$ ipython --no-banner

In [1]: import numpy as np

In [2]: import numpy.linalg as la

In [3]: np.set_printoptions(precision=1, suppress=True, linewidth=200, sign=" ")

In [4]: M = np.loadtxt("block11.csv", delimiter=",")

In [5]: M.round(1) + 0
Out[5]: 
array([[ 0.6,  0.1,  0. ,  1.9],
       [-1.9,  0.5,  0. ,  0.5],
       [-0.4, -1.8,  0.7,  0.2],
       [ 0.1,  0.6,  1.9, -0.1]])

In [6]: hat = np.triu(np.array([[1, 3, 0, 1], [1, 3, 4, 5], [1, 1, 4, 3], [1, 2, 3, 0]]), 1) + np.eye(4)

In [7]: M2 = hat @ M @ la.inv(hat)

In [8]: np.round(np.trace(M2), 1), round(float(np.trace(M)), 1)
Out[8]: (np.float64(1.6), 1.6)

In [9]: np.round(np.poly(M2), 1) + 0
Out[9]: array([  1. ,  -1.6,   0. ,   6.5, -16. ])

In [10]: la.matrix_rank(M2)
Out[10]: np.int64(4)

In [11]: M2.round(1) + 0
Out[11]: 
array([[ -4.9,  16.9, -65.7, 121. ],
       [ -2.8,   4.9,  -7.5,   1.8],
       [  0. ,   0.1,   5.9, -18.3],
       [  0.1,   0.2,   1. ,  -4.3]])

In [12]: np.allclose(M @ M.T, M.T @ M)
Out[12]: True

In [13]: np.round(np.trace(M), 1)
Out[13]: np.float64(1.6)

In [14]: np.allclose(M, M.T)
Out[14]: False

In [15]: la.matrix_power(M, 4)
Out[15]: 
array([[ 6.6, -9.2,  6.8, -9. ],
       [ 7.7,  6.6, -9.3, -8.1],
       [10.5,  6.6,  7.6,  6.7],
       [ 6.5, -9.2, -8.1,  8. ]])

In [16]: round(np.abs(la.eigvals(M)).max(), 1)
Out[16]: np.float64(2.0)

In [17]: vec = np.array([-6, 6, 6, 0])

In [18]: target = M @ vec

In [19]: coef, lr = np.zeros(4), 1 / la.norm(M, 2) ** 2

In [20]: for i in range(25):
    ...:     coef -= lr * M.T @ (M @ coef - target)
    ...:     if i % 5 == 0: print(i, round(la.norm(M @ coef - target), 1))
    ...: 
0 0.0
5 0.0
10 0.0
15 0.0
20 0.0

In [21]: coef.round(1) + 0
Out[21]: array([-6.,  6.,  6.,  0.])

In [22]: t3 = np.stack([M, -1 * M, M[::-1]])

In [23]: np.round(t3.sum(axis=0), 1) + 0
Out[23]: 
array([[ 0.1,  0.6,  1.9, -0.1],
       [-0.4, -1.8,  0.7,  0.2],
       [-1.9,  0.5,  0. ,  0.5],
       [ 0.6,  0.1,  0. ,  1.9]])

In [24]: la.matrix_rank(t3.reshape(3, -1))
Out[24]: np.int64(2)

In [25]: la.det(t3)
Out[25]: array([-16., -16., -16.])

In [26]: np.round(np.einsum("bij,cij->bc", t3, t3), 1) + 0
Out[26]: 
array([[ 16., -16.,   0.],
       [-16.,  16.,   0.],
       [  0.,   0.,  16.]])

In [27]: la.matrix_rank(t3)
Out[27]: array([ 4,  4,  4])

In [28]: la.norm(t3, axis=(1, 2))
Out[28]: array([ 4.,  4.,  4.])

In [29]: M2 = np.array([[3, 0], [0, -3], [3, -2], [0, -3]])

In [30]: la.matrix_rank(np.vstack([M, M2.T]))
Out[30]: np.int64(4)

In [31]: np.einsum("ik,kj->ji", M, M2)
Out[31]: 
array([[ 1.7, -5.6,  0.7,  6.1],
       [-6. , -3. ,  3.6, -5.5]])

In [32]: np.vstack([M, M2.T]).shape
Out[32]: (6, 4)

In [33]: np.einsum("ij->j", M)
Out[33]: array([-1.6, -0.6,  2.5,  2.6])

In [34]: np.einsum("ij,ij->i", M, M)
Out[34]: array([ 4.,  4.,  4.,  4.])

In [35]: F = 5 * np.eye(2) + np.ones((2, 2))

In [36]: F
Out[36]: 
array([[ 6.,  1.],
       [ 1.,  6.]])

In [37]: # equal to its transpose

In [38]: W = np.array([[0, 2, 1, -1, 1, -3], [3, 3, -3, 2, -3, -3]])

In [39]: coef = np.array([2, -2, 2, 2, -1, 2])

In [40]: act = np.maximum(F @ W + coef, 0)

In [41]: la.matrix_rank(act)
Out[41]: np.int64(2)

In [42]: Z = np.array([[0, 4, 5], [0, 5, 0], [2, 1, 3], [4, 3, 5], [1, 3, 5], [1, 5, 0]])

In [43]: W @ Z
Out[43]: 
array([[-4, -4,  3],
       [-4,  6,  1]])

In [44]: (act @ Z).round(6).argmax(axis=1)
Out[44]: array([ 1,  1])

In [45]: act @ Z
Out[45]: 
array([[  12.,   96.,   50.],
       [  52.,  209.,  165.]])

In [46]: ev, V = la.eig(F)

In [47]: np.prod(ev)
Out[47]: np.float64(35.0)

In [48]: np.sort(la.eigvals(la.inv(F)))
Out[48]: array([ 0.1,  0.2])

In [49]: ev
Out[49]: array([ 7.,  5.])

In [50]: F @ V[:, 0] - ev[0] * V[:, 0]
Out[50]: array([ 0.,  0.])

In [51]: m1 = np.array([[2, 2, -1, -1], [-2, 0, 2, -2], [-2, 0, 0, -1], [1, -2, 0, -1]])

In [52]: m1[-1] = m1[0] + 5 * m1[1]

In [53]: m1
Out[53]: 
array([[  2,   2,  -1,  -1],
       [ -2,   0,   2,  -2],
       [ -2,   0,   0,  -1],
       [ -8,   2,   9, -11]])

In [54]: np.kron(np.eye(2, dtype=int), m1)
Out[54]: 
array([[  2,   2,  -1,  -1,   0,   0,   0,   0],
       [ -2,   0,   2,  -2,   0,   0,   0,   0],
       [ -2,   0,   0,  -1,   0,   0,   0,   0],
       [ -8,   2,   9, -11,   0,   0,   0,   0],
       [  0,   0,   0,   0,   2,   2,  -1,  -1],
       [  0,   0,   0,   0,  -2,   0,   2,  -2],
       [  0,   0,   0,   0,  -2,   0,   0,  -1],
       [  0,   0,   0,   0,  -8,   2,   9, -11]])

In [55]: round(la.det(m1.T), 1)
Out[55]: np.float64(-0.0)

In [56]: np.round(np.poly(m1), 1) + 0
Out[56]: array([  1.,   9., -15., -38.,   0.])

In [57]: np.round(la.eigvals(m1).sum().real, 1)
Out[57]: np.float64(-9.0)

In [58]: np.einsum("ii->", m1)
Out[58]: np.int64(-9)

In [59]: np.round(la.eigvals(m1), 1) + 0
Out[59]: array([-10.1,   2.6,  -1.5,   0. ])

In [60]: round(la.det(m1[::-1]), 1)
Out[60]: np.float64(-0.0)

In [61]: U, sv, vt = la.svd(m1)

In [62]: V = vt[:(sv > 1e-8).sum()]

In [63]: rng = np.random.default_rng(452138)

In [64]: vec = m1[0] + 4 * m1[1] + rng.integers(2) * np.eye(4)[2]

In [65]: vec
Out[65]: array([-6.,  2.,  8., -9.])

In [66]: np.diag(V.T @ V)
Out[66]: array([ 0.9,  0.5,  0.9,  0.7])

In [67]: np.allclose(V.T @ V @ vec, vec)
Out[67]: False

In [68]: round(la.norm(vec - V.T @ V @ vec), 1)
Out[68]: np.float64(0.3)

In [69]: V.T @ V
Out[69]: 
array([[ 0.9,  0.2,  0.1,  0.2],
       [ 0.2,  0.5, -0.2, -0.4],
       [ 0.1, -0.2,  0.9, -0.2],
       [ 0.2, -0.4, -0.2,  0.7]])

In [70]: la.matrix_rank(np.vstack([m1, vec]))
Out[70]: np.int64(4)

In [71]: E = np.load("m.npy")

In [72]: E
Out[72]: 
array([[ 1,  0,  1],
       [ 1,  1,  0],
       [ 0,  1,  1]])

In [73]: np.trace(E)
Out[73]: np.int64(3)

In [74]: E @ E
Out[74]: 
array([[ 1,  1,  2],
       [ 2,  1,  1],
       [ 1,  2,  1]])

In [75]: (E - E.T) / 2
Out[75]: 
array([[ 0. , -0.5,  0.5],
       [ 0.5,  0. , -0.5],
       [-0.5,  0.5,  0. ]])

In [76]: (E + E.T) / 2
Out[76]: 
array([[ 1. ,  0.5,  0.5],
       [ 0.5,  1. ,  0.5],
       [ 0.5,  0.5,  1. ]])

In [77]: round(np.abs(la.eigvals(E)).max(), 1)
Out[77]: np.float64(2.0)

In [78]: np.allclose(E @ E.T, E.T @ E)
Out[78]: True

In [79]: hat = np.triu(np.array([[5, 5, 1], [-2, -5, -3], [3, -4, -4]]), 1) + np.eye(3)

In [80]: M2 = hat @ E @ la.inv(hat)

In [81]: M2
Out[81]: 
array([[  6., -24., -76.],
       [  1.,  -7., -25.],
       [  0.,   1.,   4.]])

In [82]: np.round(la.det(M2), 1)
Out[82]: np.float64(2.0)

In [83]: np.trace(M2), np.trace(E)
Out[83]: (np.float64(3.0), np.int64(3))

In [84]: E @ (-1.0) ** np.arange(3)
Out[84]: array([ 2.,  0.,  0.])

In [85]: np.sort(np.abs(np.fft.fft(E[0]))), np.sort(la.svd(E, compute_uv=False))
Out[85]: (array([ 1.,  1.,  2.]), array([ 1.,  1.,  2.]))

In [86]: la.matrix_rank(E)
Out[86]: np.int64(3)

In [87]: la.svd(E, compute_uv=False)
Out[87]: array([ 2.,  1.,  1.])

In [88]: np.abs(E).max()
Out[88]: np.int64(1)

In [89]: E.mean(axis=0)
Out[89]: array([ 0.7,  0.7,  0.7])

In [90]: np.round(la.norm(E), 1)
Out[90]: np.float64(2.4)

In [91]: E.shape
Out[91]: (3, 3)

In [92]: M2 = la.inv(E)

In [93]: la.inv(M2)
Out[93]: 
array([[ 1.,  0.,  1.],
       [ 1.,  1.,  0.],
       [ 0.,  1.,  1.]])

In [94]: E @ M2
Out[94]: 
array([[ 1.,  0.,  0.],
       [ 0.,  1.,  0.],
       [ 0.,  0.,  1.]])

In [95]: A = np.tanh(np.array([[1.7, -0.4],
    ...:     [-0.8, 1.0],
    ...:     [0.3, 1.0],
    ...:     [-0.8, 0.7],
    ...:     [0.3, -0.3],
    ...:     [1.2, 2.2],
    ...:     [-1.9, -1.2],
    ...:     [0.3, -2.1],
    ...:     [1.4, -1.1],
    ...:     [0.9, -0.7],
    ...:     [0.5, -1.0],
    ...:     [-1.0, -0.2],
    ...:     [-0.5, 1.1],
    ...:     [0.8, 0.3],
    ...:     [-0.2, -2.4],
    ...:     [0.3, 1.7],
    ...:     [1.1, -1.6],
    ...:     [0.4, 0.7]]) @ np.array([[0.8, 0.1, -0.9], [1.9, -0.2, -1.3]]))

In [96]: A.round(1) + 0
Out[96]: 
array([[ 0.5,  0.2, -0.8],
       [ 0.9, -0.3, -0.5],
       [ 1. , -0.2, -0.9],
       [ 0.6, -0.2, -0.2],
       [-0.3,  0.1,  0.1],
       [ 1. , -0.3, -1. ],
       [-1. ,  0. ,  1. ],
       [-1. ,  0.4,  1. ],
       [-0.7,  0.3,  0.2],
       [-0.5,  0.2,  0.1],
       [-0.9,  0.2,  0.7],
       [-0.8, -0.1,  0.8],
       [ 0.9, -0.3, -0.8],
       [ 0.8,  0. , -0.8],
       [-1. ,  0.4,  1. ],
       [ 1. , -0.3, -1. ],
       [-1. ,  0.4,  0.8],
       [ 0.9, -0.1, -0.9]])

In [97]: idx = A[:, 0] > np.median(A[:, 0])

In [98]: u = A[idx].mean(axis=0) - A[~idx].mean(axis=0)

In [99]: np.argsort(-np.abs(u).round(6), kind="stable")
Out[99]: array([ 0,  2,  1])

In [100]: ((A - A.mean(axis=0)) @ u > 0).astype(int)
Out[100]: array([ 1,  1,  1,  1,  0,  1,  0,  0,  0,  0,  0,  0,  1,  1,  0,  1,  0,  1])

In [101]: (((A - A.mean(axis=0)) @ u > 0) == idx).mean()
Out[101]: np.float64(1.0)

In [102]: Xc = A - A.mean(axis=0)

In [103]: U, sv, vt = la.svd(Xc, full_matrices=False)

In [104]: np.abs(vt[0]).argmax()
Out[104]: np.int64(0)

In [105]: np.abs(U[:, 0]).argmax()
Out[105]: np.int64(14)

In [106]: np.round(Xc.mean(axis=0), 1) + 0
Out[106]: array([ 0.,  0.,  0.])

In [107]: np.searchsorted(np.cumsum(sv ** 2) / (sv ** 2).sum(), 0.9) + 1
Out[107]: np.int64(1)

In [108]: Z = A[[0, 13]].astype(float)

In [109]: for _ in range(5):
     ...:     idx = la.norm(A[:, None] - Z, axis=-1).argmin(axis=1)
     ...:     Z = np.array([A[idx == j].mean(axis=0) for j in range(2)])
     ...: 

In [110]: idx
Out[110]: array([ 1,  1,  1,  1,  0,  1,  0,  0,  0,  0,  0,  0,  1,  1,  0,  1,  0,  1])

In [111]: np.abs(Z[1] - Z[0]).argmax()
Out[111]: np.int64(0)

In [112]: Z[1] - Z[0]
Out[112]: array([ 1.7, -0.4, -1.4])

In [113]: hat = A @ la.solve(A.T @ A, A.T)

In [114]: la.matrix_rank(np.eye(18) - hat)
Out[114]: np.int64(15)

In [115]: np.round(np.diag(hat), 1) + 0
Out[115]: array([ 0.3,  0.1,  0.1,  0.2,  0. ,  0.1,  0.2,  0.2,  0.3,  0.2,  0.1,  0.2,  0.1,  0.2,  0.3,  0.1,  0.1,  0.1])

In [116]: np.round(la.eigvalsh(hat), 1) + 0
Out[116]: array([ 0.,  0.,  0.,  0.,  0.,  0.,  0.,  0.,  0.,  0.,  0.,  0.,  0.,  0.,  0.,  1.,  1.,  1.])

In [117]: round(float(np.trace(hat)), 1)
Out[117]: 3.0

In [118]: np.allclose(hat @ hat, hat)
Out[118]: True

In [119]: vec = np.array([8, 2, 7])

In [120]: target = A @ vec

In [121]: la.lstsq(A, target)[0]
Out[121]: array([ 8.,  2.,  7.])

In [122]: la.solve(A.T @ A, A.T @ target)
Out[122]: array([ 8.,  2.,  7.])

In [123]: target = target + 0.3 * rng.normal(size=18)

In [124]: target.round(1) + 0
Out[124]: array([-0.5,  2.3,  0.9,  2.9, -1.8,  0. , -0.7,  0. , -4. , -3.1, -1.7, -0.9,  1.9,  0.7, -0.1, -0.2, -1.7,  1.1])

In [125]: coef, *_ = la.lstsq(A, target)

In [126]: coef.round()
Out[126]: array([ 8.,  2.,  7.])

In [127]: coef
Out[127]: array([ 7.9,  2. ,  7.1])

In [128]: [round(float(la.norm(la.solve(A.T @ A + lam * np.eye(3), A.T @ target))), 2) for lam in (0, 1, 10, 100)]
Out[128]: [10.81, 2.81, 0.73, 0.17]

In [129]: data = np.load("layer19.npy")

In [130]: data
Out[130]: 
array([[ 0,  0, -1,  1],
       [ 0,  0,  3,  2],
       [ 0,  0,  0, -1],
       [ 0,  0,  0,  0]])

In [131]: def softmax(z):
     ...:     e = np.exp(z - z.max(axis=-1, keepdims=True))
     ...:     return e / e.sum(axis=-1, keepdims=True)
     ...: 

In [132]: np.round(softmax(data[1]), 1) + 0
Out[132]: array([ 0. ,  0. ,  0.7,  0.3])

In [133]: softmax(data).sum(axis=1)
Out[133]: array([ 1.,  1.,  1.,  1.])

In [134]: np.round(softmax(10 * data[1]), 1) + 0
Out[134]: array([ 0.,  0.,  1.,  0.])

In [135]: S = data @ data.T / np.sqrt(4)

In [136]: np.round(softmax(S), 1) + 0
Out[136]: 
array([[ 0.6,  0.1,  0.1,  0.2],
       [ 0. ,  1. ,  0. ,  0. ],
       [ 0.2,  0.1,  0.5,  0.3],
       [ 0.2,  0.2,  0.2,  0.2]])

In [137]: softmax(S)[1] @ data
Out[137]: array([ 0.,  0.,  3.,  2.])
